% ipython --no-banner

In [1]: import numpy as np

In [2]: import numpy.linalg as la

In [3]: np.set_printoptions(precision=1, suppress=True, linewidth=120)

In [4]: tidy = lambda a: np.round(a, 1) + 0

In [5]: X = np.load("run18.npy")

In [6]: tidy(X)
Out[6]: 
array([[  5.7,  -0.8,   2.3,   3.6,   4.6,   8. ],
       [ -2.3,  -3.6,   4.3,   2.4,  -3.4,  -1.6],
       [  5.8,  -0.1,   4.4,   1.6,  -1.4,  -0.1],
       [ -6.8,  -9.7,  11.1,   9.2,  -5.4,  -2.2],
       [  5.7,   6.3, -10. ,  -3.2,  14.1,  15.7],
       [ -2.4,  -9.8,  14.8,   7.3, -12.9,  -9.4],
       [  2.9,  -7.7,  16.7,  13.9,  -2.6,  -0.5],
       [  4. ,  -2. ,   7.6,   2.5,  -5.8,  -4.8],
       [ -2.2,   1.4,  -3.3,  -8. ,  -7.5,  -7.3],
       [ -2.2,   2. ,  -3.4,  -1.3,   3.8,   2.9],
       [  1.4,  -4.1,  10.4,  10.1,   1.3,   1.7],
       [ 16.1,   4.7,  -1.7,  -3.3,   3.9,   8. ],
       [ -5.9,  -5.9,  14.4,  22.3,  12.9,   9. ],
       [ -8.7,  -0.6,   5.2,   9.2,   6.1,  -0.2],
       [  4.1,  -4.2,   6.3,   3.9,  -2.4,   2.4],
       [  5.4,  -1.2,   4.5,   4.7,   2.9,   5.3],
       [ -6.2,   2.3,  -2.9,  -1.2,   2.3,  -1.3],
       [ -3.5,  -7.5,  12.8,   9. ,  -6.6,  -5.5],
       [ -6.9, -10.3,  11.9,   9.1,  -7.1,  -3.6]])

In [7]: # looks like rank 5

In [8]: Ac = X - X.mean(axis=0)

In [9]: evecs = la.svd(Ac)[2][:5]

In [10]: B = Ac - Ac @ evecs.T @ evecs

In [11]: tidy(B.std(axis=0))
Out[11]: array([0., 0., 0., 0., 0., 0.])

In [12]: print(tidy(np.cov(Ac @ evecs.T, rowvar=False)))
[[145.6   0.    0.    0.    0. ]
 [  0.   73.1   0.    0.    0. ]
 [  0.    0.   32.5   0.    0. ]
 [  0.    0.    0.    3.9   0. ]
 [  0.    0.    0.    0.    0. ]]

In [13]: print(la.cond(X) > 100)
True

In [14]: B = np.array([[2, 6, 7, 2, 5, 4],
    ...:     [8, 1, 0, 4, 9, 0],
    ...:     [1, 0, 8, 5, 8, 6],
    ...:     [9, 4, 1, 1, 6, 0],
    ...:     [5, 9, 3, 6, 8, 8],
    ...:     [4, 7, 3, 1, 3, 8]])

In [15]: W0 = B + B.T

In [16]: W0
Out[16]: 
array([[ 4, 14,  8, 11, 10,  8],
       [14,  2,  0,  8, 18,  7],
       [ 8,  0, 16,  6, 11,  9],
       [11,  8,  6,  2, 12,  1],
       [10, 18, 11, 12, 16, 11],
       [ 8,  7,  9,  1, 11, 16]])

In [17]: Uu, sig, VT = la.svd(W0)

In [18]: print(np.argmax(sig[:-1] / (sig[1:] + 1e-6)) + 1)
5

In [19]: B = Uu[:, :5] @ np.diag(sig[:5]) @ VT[:5]

In [20]: print(la.matrix_rank(B))
5
